$ python -q
>>> import numpy as np
>>> from numpy import linalg as LA
>>> np.set_printoptions(precision=2, suppress=True, linewidth=100, floatmode="fixed")
>>> M = np.loadtxt("dump.csv", delimiter=",")
>>> print(M)
[[  4.42 -35.39 -91.98  32.95]
 [  4.59 -34.91 -90.95  32.44]
 [  9.71  -6.86 -27.54   5.26]
 [  9.28  -4.85 -22.29   3.65]
 [  8.69  -3.27 -17.95   2.46]
 [  6.64  -0.62  -9.61   0.73]
 [  4.05   0.50  -4.19   0.21]
 [  3.42   0.58  -3.29   0.19]
 [  3.39   0.58  -3.26   0.19]
 [ -0.95  -0.53   0.71  -0.56]
 [ -0.99  -0.57   0.75  -0.62]
 [ -1.34  -1.23   1.68  -2.61]
 [ -0.70  -1.44   2.67  -5.16]
 [ -0.31  -1.43   3.10  -6.23]
 [  0.96  -1.23   4.33  -9.17]
 [ 10.59   2.28  13.17 -26.77]
 [ 12.02   2.92  14.51 -29.17]
 [ 14.97   4.30  17.34 -34.09]
 [ 15.23   4.43  17.60 -34.52]
 [ 17.27   5.42  19.58 -37.87]
 [ 37.63  16.36  40.35 -70.41]]
>>> # null space of dimension 1
>>> C = M[[19, 2]].astype(float)
>>> for _ in range(4):
...     labels = LA.norm(M[:, None] - C, axis=-1).argmin(axis=1)
...     C = np.array([M[labels == j].mean(axis=0) for j in range(2)])
... 
>>> print(labels)
[1 1 1 1 1 1 1 1 1 1 1 1 1 1 1 0 0 0 0 0 0]
>>> print(C)
[[ 17.95   5.95  20.42 -38.80]
 [  3.39  -6.04 -17.19   3.58]]
>>> print(np.abs(C[1] - C[0]).argmax())
3
>>> r0, g = M[18], M[7]
>>> print(round(r0 @ r0, 2))
1753.11
>>> print(np.round(r0 @ g, 2))
-9.76
>>> pr = (r0 @ g) / (r0 @ r0) * r0
>>> print(LA.matrix_rank(np.outer(r0, g)))
1
>>> print(round(float(LA.norm(r0 + g) ** 2 + LA.norm(r0 - g) ** 2), 2))
3551.94
>>> print(pr)
[-0.08 -0.02 -0.10  0.19]
>>> print(np.round(g - pr, 2) + 0)
[ 3.50  0.60 -3.19  0.00]
>>> left, sv, Vt = LA.svd(M)
>>> evecs = Vt[:(sv > 1e-8).sum()]
>>> rng = np.random.default_rng(896)
>>> x = M[14] + -3 * M[13] + rng.integers(2) * np.eye(4)[3]
>>> print(x)
[ 1.88  3.06 -4.96 10.52]
>>> print(np.diag(evecs.T @ evecs))
[0.76 0.52 0.83 0.89]
>>> print(round(np.trace(LA.pinv(M) @ M), 2))
3.0
>>> print(np.allclose(M[:-1].T @ LA.lstsq(M[:-1].T, M[-1])[0], M[-1]))
True
>>> print(LA.lstsq(M[:-1].T, M[-1])[2])
3
>>> print(M @ LA.pinv(M) @ M)
[[  4.42 -35.39 -91.98  32.95]
 [  4.59 -34.91 -90.95  32.44]
 [  9.71  -6.86 -27.54   5.26]
 [  9.28  -4.85 -22.29   3.65]
 [  8.69  -3.27 -17.95   2.46]
 [  6.64  -0.62  -9.61   0.73]
 [  4.05   0.50  -4.19   0.21]
 [  3.42   0.58  -3.29   0.19]
 [  3.39   0.58  -3.26   0.19]
 [ -0.95  -0.53   0.71  -0.56]
 [ -0.99  -0.57   0.75  -0.62]
 [ -1.34  -1.23   1.68  -2.61]
 [ -0.70  -1.44   2.67  -5.16]
 [ -0.31  -1.43   3.10  -6.23]
 [  0.96  -1.23   4.33  -9.17]
 [ 10.59   2.28  13.17 -26.77]
 [ 12.02   2.92  14.51 -29.17]
 [ 14.97   4.30  17.34 -34.09]
 [ 15.23   4.43  17.60 -34.52]
 [ 17.27   5.42  19.58 -37.87]
 [ 37.63  16.36  40.35 -70.41]]
